In [1]: import numpy as np

In [2]: np.set_printoptions(suppress=True, linewidth=140)

In [3]: def rnd(a):
   ...:     return np.round(a, 1) + 0
   ...: 

In [4]: K = np.load("block3.npy")

In [5]: K
Out[5]: 
array([[1, 3, 2],
       [0, 2, 0],
       [2, 3, 1],
       [2, 3, 2]])

In [6]: proj = K @ np.linalg.solve(K.T @ K, K.T)

In [7]: rnd(proj)
Out[7]: 
array([[ 0.8,  0.2, -0.2,  0.3],
       [ 0.2,  0.9,  0.2, -0.2],
       [-0.2,  0.2,  0.8,  0.3],
       [ 0.3, -0.2,  0.3,  0.5]])

In [8]: print(np.linalg.matrix_rank(np.eye(4) - proj))
1

In [9]: print(rnd(np.trace(proj)))
3.0

In [10]: u = np.array([2, 1, 1])

In [11]: np.cross(K[1, :3], K[3, :3])
Out[11]: array([ 4,  0, -4])

In [12]: np.array([np.convolve(row, u, "same") for row in K])
Out[12]: 
array([[7, 8, 5],
       [4, 2, 2],
       [8, 7, 4],
       [8, 9, 5]])

In [13]: other = np.array([[5, -9, 8], [5, 1, 8], [8, -7, -6]])

In [14]: K @ other
Out[14]: 
array([[ 36, -20,  20],
       [ 10,   2,  16],
       [ 33, -22,  34],
       [ 41, -29,  28]])

In [15]: np.einsum("ij,ij->i", K, K)
Out[15]: array([14,  4, 14, 17])

In [16]: other = np.c_[K[:, :1] @ np.array([[-3]]), np.array([3, -2, 2, 2])]

In [17]: other
Out[17]: 
array([[-3,  3],
       [ 0, -2],
       [-6,  2],
       [-6,  2]])

In [18]: rnd(np.linalg.norm(np.linalg.qr(K)[0].T @ other, axis=0) ** 2 / ((other ** 2).sum(axis=0) + 1e-12))
Out[18]: array([1. , 0.9])

In [19]: rnd(np.linalg.lstsq(K, other[:, 0])[0])
Out[19]: array([-3.,  0.,  0.])

In [20]: E = np.array([[-2.0, -2.0, -5.0, 0.0],
    ...:     [-1.0, 2.0, -5.0, 0.0],
    ...:     [3.0, -4.0, -5.0, 0.0],
    ...:     [0.0, 0.0, 0.0, -2.0]])

In [21]: # 2 groups of indices that never mix

In [22]: q, vecs = np.linalg.qr(E[:, :3])[0], np.linalg.qr(E[:, 3:])[0]

In [23]: sv = np.linalg.svd(q.T @ vecs, compute_uv=False)

In [24]: sv
Out[24]: array([0.])

In [25]: other = np.array([[-1, -2], [3, 2]])

In [26]: Z = np.kron(other, E)

In [27]: Z.shape
Out[27]: (8, 8)

In [28]: rnd(np.linalg.norm(Z, 2)), rnd(np.linalg.norm(other, 2) * np.linalg.norm(E, 2))
Out[28]: (np.float64(37.4), np.float64(37.4))

In [29]: th = np.radians(72)

In [30]: r_ = np.eye(4)

In [31]: r_[0, 0] = r_[3, 3] = np.cos(th)

In [32]: r_[0, 3], r_[3, 0] = -np.sin(th), np.sin(th)

In [33]: rnd(r_)
Out[33]: 
array([[ 0.3,  0. ,  0. , -1. ],
       [ 0. ,  1. ,  0. ,  0. ],
       [ 0. ,  0. ,  1. ,  0. ],
       [ 1. ,  0. ,  0. ,  0.3]])

In [34]: other = E @ r_.T

In [35]: rnd(other)
Out[35]: 
array([[-0.6, -2. , -5. , -1.9],
       [-0.3,  2. , -5. , -1. ],
       [ 0.9, -4. , -5. ,  2.9],
       [ 1.9,  0. ,  0. , -0.6]])

In [36]: np.allclose(np.linalg.norm(E, axis=1), np.linalg.norm(other, axis=1))
Out[36]: True

In [37]: np.allclose(E @ E.T, other @ other.T)
Out[37]: True

In [38]: rnd(np.linalg.svd(E, compute_uv=False)), rnd(np.linalg.svd(other, compute_uv=False))
Out[38]: (array([9.1, 5. , 2.4, 2. ]), array([9.1, 5. , 2.4, 2. ]))
